% ipython --no-banner

In [1]: import numpy as np

In [2]: np.set_printoptions(precision=2, suppress=True, linewidth=120)

In [3]: rd = lambda a: np.round(a, 2) + 0

In [4]: A = np.array([[0, -3, 0], [0, 0, 0], [1, 0, 0]])

In [5]: Uu, sigma, VT = np.linalg.svd(A)

In [6]: print(np.argmax(sigma[:-1] / (sigma[1:] + 1e-6)) + 1)
2

In [7]: M2 = Uu[:, :2] @ np.diag(sigma[:2]) @ VT[:2]

In [8]: print(np.abs(A - M2).max())
0.0

In [9]: print(np.linalg.matrix_rank(A, rtol=0.05))
2

In [10]: print(rd(np.linalg.norm(A - M2) / np.linalg.norm(A)))
0.0

In [11]: print(rd(np.linalg.norm(A, axis=0)))
[1. 3. 0.]

In [12]: print(A.T @ A)
[[1 0 0]
 [0 9 0]
 [0 0 0]]

In [13]: print(A[:, 2] @ A[:, 0])
0

In [14]: Uu, sigma, VT = np.linalg.svd(A)

In [15]: V = VT[:(sigma > 1e-8).sum()]

In [16]: rng = np.random.default_rng(372019)

In [17]: x = A[1] + -1 * A[2] + rng.integers(2) * np.eye(3)[1]

In [18]: print(x)
[-1.  0.  0.]

In [19]: print(np.linalg.matrix_rank(np.vstack([A, x])))
2

In [20]: print(np.diag(V.T @ V))
[1. 1. 0.]

In [21]: print(rd(np.linalg.norm(x - V.T @ V @ x)))
0.0

In [22]: print(V.T @ V)
[[1. 0. 0.]
 [0. 1. 0.]
 [0. 0. 0.]]

In [23]: W0 = np.load("case10.npy")

In [24]: print(W0)
[[  0   0   0]
 [  0   0   0]
 [  0  -2  -4]
 [  0   0   0]
 [  0   0   0]
 [  3  -7  -5]
 [  0  -2  -4]
 [  0   0   0]
 [  9  -8  -8]
 [ 12 -15 -13]
 [ 12 -13  -9]
 [  9  -6  -4]
 [  0   0   0]
 [ 12 -15 -13]
 [  0  -2  -4]]

In [25]: # rows 0 and 1 are equal

In [26]: Xc = W0 - W0.mean(axis=0)

In [27]: V = np.linalg.svd(Xc)[2][:1]

In [28]: M2 = Xc - Xc @ V.T @ V

In [29]: print(rd(np.diag(V.T @ V)))
[0.33 0.41 0.26]

In [30]: print(np.linalg.norm(M2, axis=1).round(6).argmax())
11

In [31]: P = W0 @ np.linalg.solve(W0.T @ W0, W0.T)

In [32]: print(np.allclose(P @ P, P))
True

In [33]: print(np.trace(P))
3.0

In [34]: print(rd(np.diag(P)))
[0.   0.   0.24 0.   0.   0.46 0.24 0.   0.41 0.3  0.37 0.43 0.   0.3  0.24]
